$ python -q
>>> import numpy as np
>>> np.set_printoptions(precision=2, suppress=True, linewidth=200)
>>> data = np.load("data.npy")
>>> data
array([[-3, -2, -1,  0,  1],
       [ 2,  3,  4,  5,  6],
       [ 7,  8,  9, 10, 11],
       [12, 13, 14, 15, 16],
       [17, 18, 19, 20, 21],
       [22, 23, 24, 25, 26]])
>>> # null space of dimension 3
>>> rk = np.linalg.matrix_rank(data)
>>> rk
np.int64(2)
>>> N = np.linalg.svd(data)[2][rk:].T
>>> np.round(N @ N.T, 2) + 0
array([[ 0.4, -0.4, -0.2,  0. ,  0.2],
       [-0.4,  0.7, -0.2, -0.1,  0. ],
       [-0.2, -0.2,  0.8, -0.2, -0.2],
       [ 0. , -0.1, -0.2,  0.7, -0.4],
       [ 0.2,  0. , -0.2, -0.4,  0.4]])
>>> np.allclose(data @ N, 0)
True
>>> [int(np.linalg.matrix_rank(data[:, :j + 1])) for j in range(5)]
[1, 2, 2, 2, 2]
>>> left, s, VT = np.linalg.svd(data)
>>> evecs = VT[:(s > 1e-8).sum()]
>>> rng = np.random.default_rng(725452)
>>> x0 = data[1] + 3 * data[0] + rng.integers(2) * np.eye(5)[4]
>>> x0
array([-7., -3.,  1.,  5.,  9.])
>>> np.allclose(evecs.T @ evecs @ x0, x0)
True
>>> [round(float(x), 2) for x in np.linalg.svd(data, compute_uv=False)[:3]]
[78.7, 4.6, 0.0]
>>> np.argsort(-np.linalg.norm(data, axis=0).round(6), kind="stable")[:3]
array([4, 3, 2])
>>> np.linalg.cond(data) > 100
np.True_
>>> np.round(np.linalg.norm(data, 2) / np.linalg.norm(data), 2)
np.float64(1.0)
>>> f = np.array([-1, 2])
>>> np.convolve(data[2], f)
array([-7,  6,  7,  8,  9, 22])
